>>> import numpy as np
>>> np.set_printoptions(precision=1, suppress=True, linewidth=160)
>>> rnd = lambda a: np.round(a, 1) + 0
>>> other = np.array([[-0.3], [-1.1], [-0.2]])
>>> Z = np.array([[-0.1, 0.9, -0.1]])
>>> W0 = other @ Z
>>> rnd(W0)
array([[ 0. , -0.3,  0. ],
       [ 0.1, -1. ,  0.1],
       [ 0. , -0.2,  0. ]])
>>> other = W0 / np.linalg.norm(W0, axis=1, keepdims=True)
>>> C2 = other @ other.T
>>> np.argwhere(np.triu(np.abs(C2) > 0.95, 1))
array([[0, 1],
       [0, 2],
       [1, 2]])
>>> np.degrees(np.arccos(np.clip(C2[0, 2], -1, 1)))
np.float64(0.0)
>>> rnd(np.linalg.norm(other, axis=1))
array([1., 1., 1.])
>>> np.allclose(W0[:-1].T @ np.linalg.lstsq(W0[:-1].T, W0[-1])[0], W0[-1])
True
>>> np.unique(W0.round(6), axis=0).shape
(3, 3)
>>> rnd(W0 @ np.linalg.pinv(W0) @ W0)
array([[ 0. , -0.3,  0. ],
       [ 0.1, -1. ,  0.1],
       [ 0. , -0.2,  0. ]])
>>> rnd(np.poly(W0))
array([1. , 0.9, 0. , 0. ])
>>> rnd(np.einsum("ij,ji->", W0, W0))
np.float64(0.9)
>>> rnd(np.linalg.det(2 * W0)), rnd(np.linalg.det(W0))
(np.float64(0.0), np.float64(0.0))
>>> Uu, sigma, Vh = np.linalg.svd(W0)
>>> rnd(sigma)
array([1.1, 0. , 0. ])
>>> other = Uu[:, :1] @ np.diag(sigma[:1]) @ Vh[:1]
>>> np.linalg.matrix_rank(W0, rtol=0.05)
np.int64(1)
>>> rnd(np.abs(W0 - other).max())
np.float64(0.0)
>>> W0.shape
(3, 3)
>>> rnd(np.linalg.norm(W0))
np.float64(1.1)
>>> np.count_nonzero(W0)
np.int64(9)
>>> rnd(np.abs(W0).max())
np.float64(1.0)
>>> np.unravel_index(np.abs(W0).argmax(), W0.shape)
(np.int64(1), np.int64(1))
>>> data = np.loadtxt("a.csv", delimiter=",")
>>> data
array([[ 2., -2.,  1.,  0.],
       [ 2., -2., -2.,  0.],
       [ 0., -1., -3.,  0.],
       [ 0.,  0.,  0., -1.]])
>>> W = np.array([[4, 3, 4], [1, -5, -3], [-1, 3, 1], [5, -4, 3]])
>>> b = np.array([-2, -1, 3])
>>> hid = np.maximum(data @ W + b, 0)
>>> hid
array([[ 3., 18., 18.],
       [ 6.,  9., 15.],
       [ 0.,  0.,  3.],
       [ 0.,  3.,  0.]])
>>> Z = np.array([[1, -1], [1, 2], [2, -2]])
>>> hid @ Z
array([[ 57.,  -3.],
       [ 45., -18.],
       [  6.,  -6.],
       [  3.,   6.]])
>>> (hid @ Z).round(6).argmax(axis=1)
array([0, 0, 0, 1])
>>> q, evecs = np.linalg.qr(hid[:, :1])[0], np.linalg.qr(hid[:, 1:])[0]
>>> sigma = np.linalg.svd(q.T @ evecs, compute_uv=False)
>>> rnd(np.linalg.norm(q @ q.T - evecs @ evecs.T, 2))
np.float64(1.0)
>>> x0 = np.array([3, 2, 2, 2])
>>> y = data @ x0
>>> y
array([ 4., -2., -8., -2.])
>>> rnd(np.linalg.solve(data, y + data[:, 0]))
array([4., 2., 2., 2.])
>>> rnd(np.linalg.solve(data, y))
array([3., 2., 2., 2.])
>>> rnd(np.linalg.solve(data, -1 * y))
array([-3., -2., -2., -2.])
>>> rnd(np.linalg.solve(data, data[:, 2]))
array([0., 0., 1., 0.])
>>> rnd(np.linalg.solve(data.T, data[0]))
array([1., 0., 0., 0.])
>>> rnd(np.sort(np.linalg.eigvals(data).real))
array([-3.9, -1. ,  0.5,  0.5])
>>> A = np.load("sample1.npy")
>>> A
array([[5., 3., 3., 0.],
       [0., 4., 3., 0.],
       [3., 1., 1., 0.],
       [0., 0., 0., 1.]])
>>> W = np.array([[0, -3, 2, 3, 2, 1],
...     [0, 2, 3, 2, -3, 3],
...     [1, -3, -2, 2, -3, 1],
...     [1, 0, -3, 1, -2, 3]])
>>> b = np.array([4, -1, -3, 3, 0, -3])
>>> hid = np.maximum(A @ W + b, 0)
>>> (hid > 0).astype(int)
array([[1, 0, 1, 1, 0, 1],
       [1, 0, 1, 1, 0, 1],
       [1, 0, 1, 1, 0, 1],
       [1, 0, 0, 1, 0, 0]])
>>> hid
array([[ 7.,  0., 10., 30.,  0., 14.],
       [ 7.,  0.,  3., 17.,  0., 12.],
       [ 5.,  0.,  4., 16.,  0.,  4.],
       [ 5.,  0.,  0.,  4.,  0.,  0.]])
>>> Z = np.array([[4, 0], [5, 0], [5, 5], [0, 1], [0, 2], [5, 5]])
>>> hid @ Z
array([[148., 150.],
       [103.,  92.],
       [ 60.,  56.],
       [ 20.,   4.]])
>>> W @ Z
array([[  0,  22],
       [ 40,  26],
       [-16,  -9],
       [  4,  -3]])
>>> Uu, sigma, Vh = np.linalg.svd(hid, full_matrices=False)
>>> (sigma > 1e-8).sum()
np.int64(4)
>>> Uu.shape, sigma.shape, Vh.shape
((4, 4), (4,), (4, 6))
>>> rnd(sigma / sigma[0])
array([1. , 0.1, 0.1, 0. ])
>>> rnd(Uu.T @ Uu)
array([[1., 0., 0., 0.],
       [0., 1., 0., 0.],
       [0., 0., 1., 0.],
       [0., 0., 0., 1.]])
>>> np.abs(Uu[:, 0]).round(6).argmax()
np.int64(0)
>>> feats = np.array([[0.1, -0.3, 0.2],
...     [0.1, -0.4, 0.3],
...     [0.0, -0.1, -0.1],
...     [-0.1, 0.4, -0.5],
...     [0.0, 0.0, -0.1],
...     [-0.2, 0.6, -0.5],
...     [-0.4, 0.9, -0.7],
...     [-0.4, 0.9, -0.7],
...     [0.1, -0.3, -0.1],
...     [-0.3, 0.7, -0.6]])
>>> proj = feats @ np.linalg.solve(feats.T @ feats, feats.T)
>>> rnd(proj @ feats[:, 2])
array([ 0.2,  0.3, -0.1, -0.5, -0.1, -0.5, -0.7, -0.7, -0.1, -0.6])
>>> np.allclose(proj @ proj, proj)
True
>>> rnd(proj)
array([[ 0.1,  0.1,  0.1, -0.1,  0. , -0.1,  0. ,  0. ,  0.1,  0. ],
       [ 0.1,  0.3,  0.2, -0.3,  0. , -0.2,  0. ,  0. ,  0.1,  0. ],
       [ 0.1,  0.2,  0.3,  0. ,  0.1, -0.1,  0.1,  0.1,  0.4,  0.1],
       [-0.1, -0.3,  0. ,  0.5,  0.1,  0.3, -0.1, -0.1,  0.2,  0.1],
       [ 0. ,  0. ,  0.1,  0.1,  0.1,  0. ,  0. ,  0. ,  0.2,  0. ],
       [-0.1, -0.2, -0.1,  0.3,  0. ,  0.2,  0.1,  0.1,  0. ,  0.1],
       [ 0. ,  0. ,  0.1, -0.1,  0. ,  0.1,  0.4,  0.4, -0.1,  0.3],
       [ 0. ,  0. ,  0.1, -0.1,  0. ,  0.1,  0.4,  0.4, -0.1,  0.3],
       [ 0.1,  0.1,  0.4,  0.2,  0.2,  0. , -0.1, -0.1,  0.6,  0. ],
       [ 0. ,  0. ,  0.1,  0.1,  0. ,  0.1,  0.3,  0.3,  0. ,  0.2]])
>>> rnd(np.diag(proj))
array([0.1, 0.3, 0.3, 0.5, 0.1, 0.2, 0.4, 0.4, 0.6, 0.2])
>>> C2 = np.cov(feats, rowvar=False)
>>> np.argsort(-feats.std(axis=0).round(6), kind="stable")
array([1, 2, 0])
>>> rnd(np.median(feats, axis=0))
array([ 0. ,  0.2, -0.3])
>>> rnd(np.linalg.eigvalsh(C2)[::-1])
array([0.4, 0. , 0. ])
>>> rnd(np.corrcoef(feats.T))
array([[ 1. , -1. ,  0.9],
       [-1. ,  1. , -1. ],
       [ 0.9, -1. ,  1. ]])
>>> C2.shape
(3, 3)
>>> rnd(np.polyfit(feats[:, 1], feats[:, 2], 1))
array([-0.7, -0.1])
>>> rng = np.random.default_rng(8579)
>>> E = np.eye(4, dtype=int)[rng.permutation(4)] * np.array([-2, 0, 1, 1])
>>> E
array([[ 0,  0,  0,  1],
       [ 0,  0,  0,  0],
       [ 0,  0,  1,  0],
       [-2,  0,  0,  0]])
>>> Uu, sigma, Vh = np.linalg.svd(E)
>>> sigma
array([2., 1., 1., 0.])
>>> other = Uu[:, :3] @ np.diag(sigma[:3]) @ Vh[:3]
>>> np.linalg.matrix_rank(E, rtol=0.05)
np.int64(3)
>>> np.linalg.cond(E) > 100
np.True_
>>> [round(float(x), 1) for x in np.linalg.svd(E, compute_uv=False)[:3]]
[2.0, 1.0, 1.0]
>>> rnd(np.linalg.norm(E, 2) / np.linalg.norm(E))
np.float64(0.8)
>>> rnd(np.linalg.eigvals(E))
array([0.+1.4j, 0.-1.4j, 0.+0.j , 1.+0.j ])
>>> rnd(np.linalg.det(E.T))
np.float64(0.0)
>>> rnd(np.linalg.det(2 * E)), rnd(np.linalg.det(E))
(np.float64(0.0), np.float64(0.0))
>>> np.einsum("ii->", E)
np.int64(1)
>>> rnd(np.sort(np.linalg.eigvals(E).real))
array([0., 0., 0., 1.])
>>> rnd(np.linalg.det(E))
np.float64(0.0)
>>> np.flatnonzero(np.linalg.matrix_power((E != 0) + (E.T != 0) + np.eye(4), 4)[1])
array([1])
>>> Uu, sigma, Vh = np.linalg.svd(E)
>>> evecs = Vh[:(sigma > 1e-8).sum()]
>>> x0 = E[1] + -3 * E[0] + rng.integers(2) * np.eye(4)[1]
>>> x0
array([ 0.,  1.,  0., -3.])
>>> np.linalg.matrix_rank(np.vstack([E, x0]))
np.int64(4)
>>> evecs.T @ evecs
array([[1., 0., 0., 0.],
       [0., 0., 0., 0.],
       [0., 0., 1., 0.],
       [0., 0., 0., 1.]])
>>> rnd(np.linalg.norm(x0 - evecs.T @ evecs @ x0))
np.float64(1.0)
>>> X = np.loadtxt("out19.csv", delimiter=",")
>>> X
array([[ 1.3, -1.5],
       [-1.5, -1.3]])
>>> Uu, sigma, Vh = np.linalg.svd(X, full_matrices=False)
>>> Vh @ Vh.T
array([[1., 0.],
       [0., 1.]])
>>> (sigma > 1e-8).sum()
np.int64(2)
>>> rnd(np.sqrt((sigma ** 2).sum())), rnd(np.linalg.norm(X))
(np.float64(2.8), np.float64(2.8))
>>> rnd(sigma)
array([2., 2.])
>>> rnd(np.linalg.eigvalsh(X).min())
np.float64(-2.0)
>>> other = E + rng.integers(-2, 3, (4, 3)) @ rng.integers(-2, 3, (3, 4))
>>> other
array([[-2,  2,  8,  1],
       [-3,  0,  7, -2],
       [ 1, -2, -6,  0],
       [ 3,  5, -2,  6]])
>>> rnd(np.linalg.svd(other - E, compute_uv=False))
array([14. ,  9.1,  0.4,  0. ])
>>> rnd(X @ X.T)
array([[3.9, 0. ],
       [0. , 3.9]])
>>> rnd(np.linalg.svd(X, compute_uv=False))
array([2., 2.])
>>> theta = np.radians(45)
>>> r_ = np.eye(2)
>>> r_[0, 0] = r_[1, 1] = np.cos(theta)
>>> r_[0, 1], r_[1, 0] = -np.sin(theta), np.sin(theta)
>>> rnd(r_)
array([[ 0.7, -0.7],
       [ 0.7,  0.7]])
>>> other = X @ r_.T
>>> rnd(np.abs(other - X).max(axis=0))
array([1.4, 1.4])
>>> rnd(other)
array([[ 2. , -0.1],
       [-0.1, -2. ]])
>>> np.allclose(X @ X.T, other @ other.T)
True
